% ipython --no-banner

In [1]: import numpy as np

In [2]: from numpy import linalg as LA

In [3]: np.set_printoptions(precision=4, suppress=True, linewidth=160, legacy="1.25")

In [4]: M2 = np.array([[-2, 1, 1, 3, -3],
   ...:     [5, 5, 4, -4, 5],
   ...:     [4, 5, 0, -4, 2],
   ...:     [1, 1, 3, 3, -4],
   ...:     [-5, 1, -2, -5, 1]])

In [5]: J = M2 + M2.T

In [6]: print(J)
[[-4  6  5  4 -8]
 [ 6 10  9 -3  6]
 [ 5  9  0 -1  0]
 [ 4 -3 -1  6 -9]
 [-8  6  0 -9  2]]

In [7]: # symmetric, so the eigenvalues are real

In [8]: x0 = np.array([2, 0, 2, 1, 0])

In [9]: rhs = J @ x0

In [10]: print(rhs)
[  6  27   9  12 -25]

In [11]: print(np.round(LA.solve(J.T, J[2]), 4) + 0)
[0. 0. 1. 0. 0.]

In [12]: print(LA.solve(J, J[:, 0]))
[ 1.  0. -0.  0. -0.]

In [13]: print(np.unravel_index(np.abs(J).argmax(), J.shape))
(1, 1)

In [14]: print(J.sum(axis=0))
[ 3 28 13 -3 -9]

In [15]: print(np.abs(J).max())
10

In [16]: print(J.shape)
(5, 5)

In [17]: print(J.sum(axis=1))
[ 3 28 13 -3 -9]

In [18]: print(np.count_nonzero(J))
22

In [19]: print(np.round(LA.norm(J), 4))
29.2233

In [20]: M2 = np.array([[-1, 2], [2, -1]])

In [21]: arr = M2 + M2.T

In [22]: print(arr)
[[-2  4]
 [ 4 -2]]

In [23]: M2 = LA.inv(arr)

In [24]: print(np.allclose(M2, arr.T))
False

In [25]: print(M2)
[[0.1667 0.3333]
 [0.3333 0.1667]]

In [26]: print(LA.inv(M2))
[[-2.  4.]
 [ 4. -2.]]

In [27]: evals, evecs = LA.eig(arr)

In [28]: print(arr @ evecs[:, 0] - evals[0] * evecs[:, 0])
[0. 0.]

In [29]: print(np.sort(LA.eigvals(LA.inv(arr))))
[-0.1667  0.5   ]

In [30]: data = np.load("dump.npy")

In [31]: print(data)
[[  6.6683   6.7538  -0.213   13.1161 -12.8922]
 [  4.9641   5.8903  -1.036   15.2515 -12.9112]
 [  4.9254   6.1763   0.2126  14.1699 -11.5445]
 [  6.5612   7.9708   0.1585  15.5993 -12.3382]
 [  7.4622   3.0726  -0.3915  14.2288 -13.814 ]
 [  5.1471   7.5917   1.7546  14.2619 -12.6827]
 [  5.8553   6.2483  -1.2737  12.4074 -10.4706]
 [  7.209    8.1322   0.6492  15.3105 -12.9816]
 [  5.0257   5.3257   0.3257  14.0076 -15.2105]
 [  5.9897   6.0175   0.2531  15.4439 -11.6835]
 [  6.3794   5.6999   1.2626  16.3977 -10.1385]
 [  2.7267   8.1868  -0.9574  15.7371 -12.4119]
 [  5.1156   4.9721  -0.3453  14.6313 -11.7619]
 [  5.2901   6.4905   0.8006  14.6025 -11.6995]
 [  6.8163   4.9388  -0.9422  15.6585 -11.4215]
 [  5.3397   6.6955   0.7751  14.5296 -13.8462]]

In [32]: Q, evecs = LA.qr(data[:, :3])[0], LA.qr(data[:, 3:])[0]

In [33]: s = LA.svd(Q.T @ evecs, compute_uv=False)

In [34]: print(s)
[0.9924 0.0714]

In [35]: print(np.degrees(np.arccos(s.clip(0, 1))))
[ 7.0852 85.9063]
